% python3 -q
>>> import numpy as np
>>> np.set_printoptions(precision=4, suppress=True, linewidth=160)
>>> data = np.load("w.npy")
>>> print(data)
[[4 0 2 0 2]
 [0 0 0 0 0]
 [2 0 1 0 1]
 [0 0 0 0 0]
 [2 0 1 0 1]]
>>> rng = np.random.default_rng(3681)
>>> labels = rng.permutation(5)
>>> print(labels)
[4 0 1 2 3]
>>> other = data[labels][:, labels]
>>> print(np.diag(other))
[1 4 0 1 0]
>>> print(round(float(np.linalg.det(other)), 4), np.round(np.linalg.det(data[labels]), 4))
0.0 0.0
>>> u = np.array([2, 1, 2, 0, 2, 1, 0, 1, 1])
>>> arr = np.outer(rng.normal(size=11), u) + 0.02 * rng.normal(size=(11, 9))
>>> print(arr)
[[-1.6621 -0.844  -1.6714 -0.0179 -1.6778 -0.8161  0.0169 -0.825  -0.8   ]
 [-1.7157 -0.8388 -1.6439  0.0235 -1.7023 -0.8432 -0.0049 -0.8713 -0.855 ]
 [ 0.5993  0.3318  0.5972  0.0206  0.604   0.3407  0.0098  0.3373  0.3316]
 [-0.5016 -0.2541 -0.5351  0.0035 -0.5075 -0.2251 -0.0123 -0.2618 -0.2325]
 [-0.2977 -0.1572 -0.2457  0.0025 -0.3349 -0.0972 -0.0171 -0.1178 -0.1155]
 [-1.3441 -0.6732 -1.3879  0.0078 -1.3576 -0.6863 -0.0123 -0.6857 -0.6654]
 [ 2.4405  1.2406  2.512  -0.0505  2.5332  1.2831  0.016   1.2603  1.2633]
 [-1.5958 -0.808  -1.6069  0.017  -1.6216 -0.8231  0.0136 -0.8039 -0.8274]
 [ 0.5794  0.2674  0.5478 -0.0132  0.559   0.3046 -0.0036  0.2717  0.2982]
 [-4.403  -2.1887 -4.3853 -0.0219 -4.3898 -2.1906  0.007  -2.2167 -2.2089]
 [ 0.2558  0.1196  0.2918  0.0017  0.2872  0.1362  0.0005  0.1241  0.1338]]
>>> left, sv, vt = np.linalg.svd(arr)
>>> print(np.argmax(sv[:-1] / (sv[1:] + 1e-6)) + 1)
1
>>> print(sv)
[12.1287  0.112   0.0968  0.0872  0.0541  0.0457  0.0257  0.0217  0.0151]
>>> other = left[:, :1] @ np.diag(sv[:1]) @ vt[:1]
>>> print(np.linalg.matrix_rank(other))
1
>>> print(np.linalg.matrix_rank(arr, rtol=0.05))
1
>>> print(np.round(np.linalg.norm(arr - other) / np.linalg.norm(arr), 4))
0.0156
>>> print(np.argsort(-np.linalg.norm(arr, axis=0).round(6), kind="stable")[:3])
[4 2 0]
>>> print([round(float(x), 4) for x in np.linalg.svd(arr, compute_uv=False)[:3]])
[12.1287, 0.112, 0.0968]
>>> vec = np.array([-3, 1, 3, -2, 2, 3, 1, 0, -1])
>>> print(np.einsum("ij,j->i", arr, vec))
[ -5.8228  -5.7546   2.1926  -1.8314  -0.8692  -4.941    9.2244  -5.7469   1.9295 -15.2272   1.0736]
>>> print(arr @ np.ones(9))
[ -8.2972  -8.4516   3.1722  -2.5265  -1.3808  -6.8048  12.4987  -8.0559   2.8113 -21.998    1.3506]
>>> print((arr * vec).sum(axis=1))
[ -5.8228  -5.7546   2.1926  -1.8314  -0.8692  -4.941    9.2244  -5.7469   1.9295 -15.2272   1.0736]
>>> A = np.eye(4, dtype=int)[rng.permutation(4)]
>>> print(A)
[[0 1 0 0]
 [1 0 0 0]
 [0 0 0 1]
 [0 0 1 0]]
>>> print(np.trace(A @ A @ A) // 6)
0
>>> print(A @ A)
[[1 0 0 0]
 [0 1 0 0]
 [0 0 1 0]
 [0 0 0 1]]
>>> print(A.sum(axis=0))
[1 1 1 1]
>>> L = np.diag(A.sum(axis=1)) - A
>>> print(np.linalg.eigvalsh(L))
[0. 0. 2. 2.]
>>> print(L)
[[ 1 -1  0  0]
 [-1  1  0  0]
 [ 0  0  1 -1]
 [ 0  0 -1  1]]
>>> assert A == A.T
Traceback (most recent call last):
  File "<python-input-34>", line 1, in <module>
    assert A == A.T
           ^^^^^^^^
ValueError: The truth value of an array with more than one element is ambiguous. Use a.any() or a.all()
>>> print((A + A.T) / 2)
[[0. 1. 0. 0.]
 [1. 0. 0. 0.]
 [0. 0. 0. 1.]
 [0. 0. 1. 0.]]
>>> print(round(np.linalg.det(A), 4))
1.0
>>> print(np.linalg.matrix_power(A, 2))
[[1 0 0 0]
 [0 1 0 0]
 [0 0 1 0]
 [0 0 0 1]]
>>> print(np.sort(np.abs(np.linalg.eigvals(A))))
[1. 1. 1. 1.]
>>> np.linalg.determinant(A)
Traceback (most recent call last):
  File "<python-input-39>", line 1, in <module>
    np.linalg.determinant(A)
    ^^^^^^^^^^^^^^^^^^^^^
AttributeError: module 'numpy.linalg' has no attribute 'determinant'
>>> print((A - A.T) / 2)
[[0. 0. 0. 0.]
 [0. 0. 0. 0.]
 [0. 0. 0. 0.]
 [0. 0. 0. 0.]]
>>> print(round(np.abs(np.linalg.eigvals(A)).max(), 4))
1.0
>>> print(np.allclose(A, A.T))
True
>>> blk = np.stack([data, 4 * data, data[::-1]])
>>> print((blk @ data.T).shape)
(3, 5, 5)
>>> print(blk.sum(axis=0))
[[22  0 11  0 11]
 [ 0  0  0  0  0]
 [12  0  6  0  6]
 [ 0  0  0  0  0]
 [14  0  7  0  7]]
>>> print(blk.shape)
(3, 5, 5)
>>> print(np.linalg.norm(blk, axis=(1, 2)))
[ 6. 24.  6.]
>>> ev, evecs = np.linalg.eig(A)
>>> print(ev)
[ 1. -1.  1. -1.]
>>> print(np.sort(np.linalg.eigvals(A.T)))
[-1. -1.  1.  1.]
>>> print(A @ evecs[:, 0] - ev[0] * evecs[:, 0])
[0. 0. 0. 0.]
>>> print(np.prod(ev))
1.0
>>> print(np.sort(np.linalg.eigvals(A @ A)))
[1. 1. 1. 1.]
>>> M = np.load("x.npy")
>>> print(M)
[[-0.062   2.6071 -0.5351  0.0098]
 [ 0.1304 -2.1831 -0.3878 -0.0062]
 [-0.0106  5.3187 -0.7281  0.0406]
 [-0.0967 -1.3943  0.0247  0.0447]
 [ 0.0502 -0.0178 -0.2825  0.0292]
 [ 0.1695 -0.7556  0.8067 -0.0109]
 [ 0.0002 -5.7069 -0.3248  0.0019]
 [ 0.06   -2.3257 -0.4892  0.0068]
 [-0.1652 -1.1268  0.1249 -0.0437]
 [ 0.0929 -0.4701  0.2554  0.0346]
 [ 0.2771 -3.0825  1.1454  0.017 ]
 [ 0.0797 -1.5816  0.0077  0.0148]
 [ 0.2199 -5.1055 -0.4629  0.0299]
 [ 0.0482 -7.1879 -0.3115 -0.0174]
 [ 0.     -0.4363  0.1279  0.0068]
 [ 0.1318  5.0641 -0.1409 -0.0264]
 [-0.1574  1.6827  0.5329  0.0382]
 [-0.0299  0.4742 -0.2842  0.0131]
 [-0.0801  1.5463 -0.7859 -0.0215]
 [-0.1746  3.0474 -0.1437  0.0494]
 [ 0.086  -1.9637  0.1935  0.039 ]
 [-0.1042 -1.9211  0.1956  0.0193]
 [-0.1118 -2.3603 -0.4315  0.016 ]
 [ 0.1187 -2.9246  0.1678 -0.0293]
 [ 0.0119  1.7306 -0.7891 -0.0081]
 [ 0.0175  4.576   0.4311  0.0005]
 [ 0.004  -3.7774 -0.1024  0.0236]
 [-0.033  -2.4948 -0.409   0.0044]]
>>> labels = M[:, 1] > np.median(M[:, 1])
>>> u = M[labels].mean(axis=0) - M[~labels].mean(axis=0)
>>> print(labels.astype(int))
[1 0 1 0 1 1 0 0 1 1 0 0 0 0 1 1 1 1 1 1 0 0 0 0 1 1 0 0]
>>> print(np.argsort(-np.abs(u).round(6), kind="stable"))
[1 0 2 3]
>>> print(u)
[-0.0632  4.8036 -0.0162 -0.0038]
>>> W = np.array([[2, 2, 2], [2, 0, 1], [1, 2, 2], [2, 2, 0]])
>>> b = np.array([2, -1, -1])
>>> act = np.maximum(M @ W + b, 0)
>>> print((act > 0).mean(axis=0))
[0.4643 0.0714 0.25  ]
>>> print((act > 0).astype(int))
[[1 0 1]
 [0 0 0]
 [1 0 1]
 [0 0 0]
 [1 0 0]
 [1 1 1]
 [0 0 0]
 [0 0 0]
 [0 0 0]
 [1 0 0]
 [0 1 0]
 [0 0 0]
 [0 0 0]
 [0 0 0]
 [1 0 0]
 [1 0 1]
 [1 0 1]
 [1 0 0]
 [1 0 0]
 [1 0 1]
 [0 0 0]
 [0 0 0]
 [0 0 0]
 [0 0 0]
 [1 0 0]
 [1 0 1]
 [0 0 0]
 [0 0 0]]
>>> print(np.linalg.matrix_rank(act))
3
>>> basis = np.array([[0, 1, -3], [0, -3, -1], [3, -3, -3]])
>>> print((act @ basis).round(6).argmax(axis=1))
[1 0 0 0 1 0 0 0 0 1 0 0 0 0 1 0 0 1 1 0 0 0 0 0 1 0 0 0]
>>> print(W @ basis)
[[  6 -10 -14]
 [  3  -1  -9]
 [  6 -11 -11]
 [  0  -4  -8]]
>>> Ac = M - M.mean(axis=0)
>>> evecs = np.linalg.svd(Ac)[2][:1]
>>> other = Ac - Ac @ evecs.T @ evecs
>>> print((Ac @ evecs.T).std(axis=0))
[3.0642]
>>> print(other.std(axis=0))
[0.1076 0.0058 0.4545 0.0237]
>>> print(np.cov(Ac @ evecs.T, rowvar=False))
9.73699044988087
>>> X = np.loadtxt("test3.csv", delimiter=",")
>>> print(X)
[[ 1.4682 -0.0561 -0.0171  0.0798 -0.0201 -0.1586 -0.0231 -0.0788 -0.4221 -0.0506  0.369  -0.1517]
 [-0.0561  1.1935 -0.0579  0.0843  0.3211  0.3018 -0.0615  0.0342 -0.2453 -0.3205  0.1142  0.4114]
 [-0.0171 -0.0579  1.8019 -0.0057  0.0652  0.2412  0.2017 -0.1008  0.0656  0.3212  0.1338  0.1481]
 [ 0.0798  0.0843 -0.0057  1.4016 -0.2227 -0.2405  0.296   0.6251  0.0138  0.0116 -0.251   0.2312]
 [-0.0201  0.3211  0.0652 -0.2227  1.1421 -0.2036 -0.1928 -0.1174 -0.1322  0.435  -0.4166 -0.0177]
 [-0.1586  0.3018  0.2412 -0.2405 -0.2036  0.7709  0.135   0.0104 -0.0129 -0.2633 -0.2913  0.0145]
 [-0.0231 -0.0615  0.2017  0.296  -0.1928  0.135   1.2367 -0.0043  0.0608 -0.0893  0.1531  0.0483]
 [-0.0788  0.0342 -0.1008  0.6251 -0.1174  0.0104 -0.0043  0.7137 -0.1431  0.3758 -0.13   -0.301 ]
 [-0.4221 -0.2453  0.0656  0.0138 -0.1322 -0.0129  0.0608 -0.1431  1.1833 -0.3827 -0.0605 -0.4363]
 [-0.0506 -0.3205  0.3212  0.0116  0.435  -0.2633 -0.0893  0.3758 -0.3827  0.901  -0.0864 -0.3378]
 [ 0.369   0.1142  0.1338 -0.251  -0.4166 -0.2913  0.1531 -0.13   -0.0605 -0.0864  1.181  -0.1068]
 [-0.1517  0.4114  0.1481  0.2312 -0.0177  0.0145  0.0483 -0.301  -0.4363 -0.3378 -0.1068  1.006 ]]
>>> r = np.linalg.matrix_rank(X)
>>> print(r)
9
>>> ns = np.linalg.svd(X)[2][r:].T
>>> print(np.allclose(X @ ns, 0))
True
>>> print([int(np.linalg.matrix_rank(np.delete(X, i, axis=0))) for i in range(12)])
[9, 9, 9, 9, 9, 9, 9, 9, 9, 9, 9, 9]
